$ python -q
>>> import numpy as np
>>> np.set_printoptions(precision=1, suppress=True, linewidth=140)
>>> F = np.tanh(np.array([[0.1, 1.2, -0.2, -0.3],
...     [0.4, 0.2, 0.5, -1.3],
...     [-0.9, -0.7, -0.2, 0.4],
...     [-0.2, 0.5, -2.0, 0.5],
...     [1.0, 0.5, -0.6, -0.3],
...     [0.6, 1.3, 1.8, -0.4],
...     [-0.4, -1.5, 0.3, -2.2],
...     [1.0, 0.2, -1.4, 0.6],
...     [-0.9, -0.4, 1.0, -0.2],
...     [-0.6, -0.1, -1.1, 0.0],
...     [0.2, 0.6, 0.1, 1.1],
...     [-0.8, -0.5, -0.4, 1.2],
...     [0.2, 0.7, -0.5, 0.1],
...     [1.0, -0.7, 0.3, 1.4],
...     [-0.4, -1.4, -0.4, -0.2],
...     [-0.6, 0.2, 0.7, -0.9]]) @ np.array([[0.2, 1.0, 0.3, 0.0, 1.5, 1.2, 0.1, 0.0],
...     [-0.1, -0.4, 1.6, -1.4, 1.5, -1.0, -1.8, -0.4],
...     [1.0, -1.1, 1.1, -0.3, 0.1, 0.9, 0.4, 0.1],
...     [1.2, 0.6, -0.1, 1.5, 0.5, 0.1, 0.4, 0.9]]))
>>> F.round(1) + 0
array([[-0.6, -0.3,  0.9, -1. ,  0.9, -0.9, -1. , -0.6],
       [-0.8, -0.8,  0.8, -1. ,  0.3,  0.5, -0.6, -0.8],
       [ 0.2, -0.2, -0.9,  0.9, -1. , -0.5,  0.8,  0.6],
       [-0.9,  1. , -0.9,  0.6,  0.5, -1. , -0.9,  0. ],
       [-0.7,  0.9,  0.4, -0.7,  1. ,  0.1, -0.8, -0.5],
       [ 0.9, -1. ,  1. , -1. ,  1. ,  0.8, -0.9, -0.6],
       [-1. , -0.9, -1. , -0.9, -1. ,  0.8,  1. , -0.9],
       [-0.5,  1. , -0.8,  0.8,  1. , -0.2, -0.5,  0.3],
       [ 0.6, -1. ,  0.2,  0. , -1. ,  0.2,  0.7,  0.1],
       [-0.8,  0.6, -0.9,  0.4, -0.8, -0.9, -0.3, -0.1],
       [ 0.9,  0.5,  0.8,  0.7,  0.9, -0.2, -0.5,  0.6],
       [ 0.7,  0.5, -0.9,  1. , -0.9, -0.6,  0.8,  0.8],
       [-0.4,  0.5,  0.6, -0.6,  0.9, -0.7, -0.9, -0.2],
       [ 1. ,  0.9, -0.6,  1. ,  0.8,  1. ,  1. ,  0.9],
       [-0.5,  0.4, -1. ,  0.9, -1. ,  0.5,  1. ,  0.3],
       [-0.5, -1. ,  0.8, -1. , -0.8, -0.4, -0.5, -0.7]])
>>> z = F[:, 6] > np.median(F[:, 6])
>>> r0 = F[z].mean(axis=0) - F[~z].mean(axis=0)
>>> ((F - F.mean(axis=0)) @ r0 > 0).astype(int)
array([0, 0, 1, 0, 0, 0, 1, 0, 1, 1, 0, 1, 0, 1, 1, 0])
>>> round(float((((F - F.mean(axis=0)) @ r0 > 0) == z).mean()), 1)
0.9
>>> z.astype(int)
array([0, 0, 1, 0, 0, 0, 1, 0, 1, 1, 0, 1, 0, 1, 1, 1])
